$ python -q
>>> import numpy as np
>>> from numpy import linalg as LA
>>> np.set_printoptions(suppress=True, linewidth=200)
>>> A = np.load("mat.npy")
>>> A.round(3)
array([[ 0.64 , -0.36 , -0.216,  0.216,  0.072,  0.216, -0.072, -0.072, -0.36 , -0.36 ,  0.216],
       [-0.36 ,  0.64 , -0.216,  0.216,  0.072,  0.216, -0.072, -0.072, -0.36 , -0.36 ,  0.216],
       [-0.216, -0.216,  0.871,  0.129,  0.043,  0.129, -0.043, -0.043, -0.216, -0.216,  0.129],
       [ 0.216,  0.216,  0.129,  0.871, -0.043, -0.129,  0.043,  0.043,  0.216,  0.216, -0.129],
       [ 0.072,  0.072,  0.043, -0.043,  0.986, -0.043,  0.014,  0.014,  0.072,  0.072, -0.043],
       [ 0.216,  0.216,  0.129, -0.129, -0.043,  0.871,  0.043,  0.043,  0.216,  0.216, -0.129],
       [-0.072, -0.072, -0.043,  0.043,  0.014,  0.043,  0.986, -0.014, -0.072, -0.072,  0.043],
       [-0.072, -0.072, -0.043,  0.043,  0.014,  0.043, -0.014,  0.986, -0.072, -0.072,  0.043],
       [-0.36 , -0.36 , -0.216,  0.216,  0.072,  0.216, -0.072, -0.072,  0.64 , -0.36 ,  0.216],
       [-0.36 , -0.36 , -0.216,  0.216,  0.072,  0.216, -0.072, -0.072, -0.36 ,  0.64 ,  0.216],
       [ 0.216,  0.216,  0.129, -0.129, -0.043, -0.129,  0.043,  0.043,  0.216,  0.216,  0.871]])
>>> # symmetric, so the eigenvalues are real
>>> np.all(LA.eigvalsh(A) > 0)
np.False_
>>> round(LA.eigvalsh(A).min(), 3)
np.float64(-1.0)
>>> x = np.array([-3, 1, 3, 1, -1, -1, -2, -2, 2, -1, 2])
>>> y = A @ x
>>> y.round(3)
array([-2.64 ,  1.36 ,  3.216,  0.784, -1.072, -1.216, -1.928, -1.928,  2.36 , -0.64 ,  1.784])
>>> np.round(LA.solve(A, A[:, 5]), 3) + 0
array([0., 0., 0., 0., 0., 1., 0., 0., 0., 0., 0.])
>>> np.round(LA.solve(A, y + A[:, 2]), 3)
array([-3.,  1.,  4.,  1., -1., -1., -2., -2.,  2., -1.,  2.])
>>> np.round(LA.solve(A, y), 3)
array([-3.,  1.,  3.,  1., -1., -1., -2., -2.,  2., -1.,  2.])
>>> other = np.array([[4, 4, -7, -9, -8, 7, -9, 4, 8],
...     [-8, -6, 4, 1, 9, 2, -6, 0, -8],
...     [4, 9, -7, -7, 4, 4, -9, 8, -7],
...     [-1, -6, 7, 1, 5, 5, -3, 6, 1],
...     [-5, 8, 6, 6, 1, 7, -6, -6, -3],
...     [7, -6, 6, -1, -5, 5, -9, -7, -3],
...     [-5, -3, 4, 0, -7, -3, -4, 2, 4],
...     [-1, -8, -3, -9, 6, -3, 7, 2, 3],
...     [8, -8, -9, 4, -3, -8, -1, 9, 8]])
>>> F = np.triu(other, 1)
>>> F
array([[ 0,  4, -7, -9, -8,  7, -9,  4,  8],
       [ 0,  0,  4,  1,  9,  2, -6,  0, -8],
       [ 0,  0,  0, -7,  4,  4, -9,  8, -7],
       [ 0,  0,  0,  0,  5,  5, -3,  6,  1],
       [ 0,  0,  0,  0,  0,  7, -6, -6, -3],
       [ 0,  0,  0,  0,  0,  0, -9, -7, -3],
       [ 0,  0,  0,  0,  0,  0,  0,  2,  4],
       [ 0,  0,  0,  0,  0,  0,  0,  0,  3],
       [ 0,  0,  0,  0,  0,  0,  0,  0,  0]])
>>> # triangular
>>> x = np.array([7, 0, -4, 4, 2, 7, -1, 7, 6])
>>> h1 = np.maximum(F @ x, 0)
>>> np.maximum(F @ x, 0) - np.maximum(-F @ x, 0)
array([110, -22,  31,  96,  -5, -58,  38,  18,   0])
>>> np.maximum(F @ (3 * x), 0)
array([330,   0,  93, 288,   0,   0, 114,  54,   0])
>>> LA.cond(F) > 100
np.True_
>>> LA.matrix_rank(F, rtol=0.1)
np.int64(5)
>>> Uu, sigma, VT = LA.svd(F)
>>> V = VT[:(sigma > 1e-8).sum()]
>>> rng = np.random.default_rng(3078)
>>> x = F[5] + 2 * F[2] + rng.integers(2) * np.eye(9)[6]
>>> x
array([  0.,   0.,   0., -14.,   8.,   8., -26.,   9., -17.])
>>> LA.matrix_rank(np.vstack([F, x]))
np.int64(8)
>>> np.allclose(V.T @ V @ x, x)
True
>>> Uu, sigma, VT = LA.svd(F)
>>> sigma.round(3)
array([23.308, 21.152, 14.65 ,  7.471,  5.046,  1.621,  1.292,  0.371,  0.   ])
>>> other = Uu[:, :8] @ np.diag(sigma[:8]) @ VT[:8]
>>> round(LA.norm(F - other) / LA.norm(F), 3)
np.float64(0.0)
>>> LA.matrix_rank(other)
np.int64(8)
>>> u = np.array([3, 5, 2, 2, 5])
>>> r1 = np.array([2, 9, 1, 7, 9, 1, 0, 2, 1, 5, 1, 2, 9, 4])
>>> W0 = u[:, None] + r1[None, :]
>>> W0
array([[ 5, 12,  4, 10, 12,  4,  3,  5,  4,  8,  4,  5, 12,  7],
       [ 7, 14,  6, 12, 14,  6,  5,  7,  6, 10,  6,  7, 14,  9],
       [ 4, 11,  3,  9, 11,  3,  2,  4,  3,  7,  3,  4, 11,  6],
       [ 4, 11,  3,  9, 11,  3,  2,  4,  3,  7,  3,  4, 11,  6],
       [ 7, 14,  6, 12, 14,  6,  5,  7,  6, 10,  6,  7, 14,  9]])
>>> # rows 2 and 3 are equal
>>> np.allclose(F @ F.T, F.T @ F)
False
>>> round(np.abs(LA.eigvals(F)).max(), 3)
np.float64(0.0)
>>> np.allclose(F, F.T)
False
>>> sigma = 20 * 0.7 ** np.arange(9)
>>> q, _ = LA.qr(np.array([[1.0, 1.8, 0.8, 0.7, -0.9, -0.7, 0.5, -0.4, -2.1],
...     [0.2, -1.6, 0.8, 1.0, -2.1, 0.3, -1.1, 1.6, -1.2],
...     [0.4, 0.4, -0.3, 2.2, 0.4, 0.5, -0.7, 0.3, -2.2],
...     [0.6, 0.9, 0.4, 1.0, -0.8, 1.3, 0.4, 0.4, 1.9],
...     [-0.9, 1.0, 2.5, 0.3, -1.0, 0.5, -0.1, -0.5, 0.5],
...     [1.3, -0.6, 0.6, -0.1, -0.5, 1.4, 0.3, 1.3, -0.5],
...     [-0.8, 0.1, 0.4, -1.0, 0.4, -0.1, 1.0, -0.6, -1.0],
...     [0.0, 0.0, 0.1, -0.8, 0.0, -0.2, -0.6, -0.2, -0.1],
...     [-0.3, -0.3, -2.7, -0.3, -0.8, -0.3, 1.2, -1.3, -0.8]]))
>>> X = rng.normal(size=(22, 9)) * sigma @ q
>>> X.round(3)
array([[ -6.928,   8.909,   1.739,  14.92 ,  -8.878,   5.998,  -1.222,  -3.903,   5.386],
       [-15.86 ,  28.258,  -1.576,   5.636,  -8.423,  12.714,  -7.58 ,  -0.43 ,  -3.808],
       [ -3.791,   6.859, -11.592,  -1.673,  11.177,   0.557,   0.167,   3.148,  -1.54 ],
       [ -9.804,   0.037,   1.982,   3.393,  -7.464,   8.824,  -6.209,  -4.66 ,  -4.494],
       [ 15.703, -15.774,  -3.719,  -0.93 ,  18.842, -17.441,   6.006,   5.055,   5.018],
       [  0.838,   6.32 ,  -6.185,  -3.286,  11.279,  -3.699,   2.499,  11.899,  -1.205],
       [  3.11 ,   1.647,  -4.324,  -2.109,   8.225, -10.068,   6.296,   4.397,   3.285],
       [ -4.825,   0.065,   2.755,   0.922,  -9.214,   3.282,  -4.461,  -7.875,  -1.312],
       [  5.735,  -4.63 ,   4.158,   3.914,  -2.42 ,  -7.951,   2.369,  -1.117,   0.89 ],
       [-12.492,  11.367,  -5.21 ,   1.425,   0.099,   7.905,  -4.499,   5.439,  -3.053],
       [ -8.765,   8.737,   2.072,  -1.769,  -4.087,   9.841,  -5.277,   7.033,  -3.629],
       [ -2.524, -12.053,   4.775, -13.019,   0.045,  -3.656,   0.93 ,  -0.738,  -8.109],
       [ 15.471,  -8.335,  -0.64 ,  -6.558,  10.105,  -8.812,   3.829,   0.286,  -1.318],
       [ -5.163,  10.512, -13.297,   7.77 ,  11.289,  -9.097,   2.998,  -3.972,  -1.015],
       [ -0.435,   0.242,  -6.586,   7.58 ,   4.127,  -0.511,   0.285,  -1.264,   2.987],
       [ 14.918, -19.636,   0.691,  -1.193,  10.364, -16.962,   5.976,  -4.19 ,   3.468],
       [  0.615,   0.885,   3.558,   8.296,  -4.564,  14.376,  -6.036,   8.567,   1.336],
       [  4.038,  -0.222,  -6.297,  -6.778,  12.63 , -11.982,   3.498,  -1.933,  -5.091],
       [ -8.309,   5.216,   3.21 ,  -2.027, -15.096,  11.073,  -6.029, -13.889,  -5.036],
       [  6.23 ,  -1.312,  -2.207,   9.492,  -1.086,   0.716,   0.443,  -5.405,   1.719],
       [ -0.848, -11.58 ,  10.168, -12.523, -13.661,   5.515,  -0.589,  -0.994,  -2.783],
       [  7.158, -10.526,   1.252,  -3.126,   1.975,  -1.21 ,   1.512,   1.277,   4.268]])
>>> q, V = LA.qr(X[:, :5])[0], LA.qr(X[:, 5:])[0]
>>> sigma = LA.svd(q.T @ V, compute_uv=False)
>>> round(float(LA.norm(q @ q.T - V @ V.T, 2)), 3)
1.0
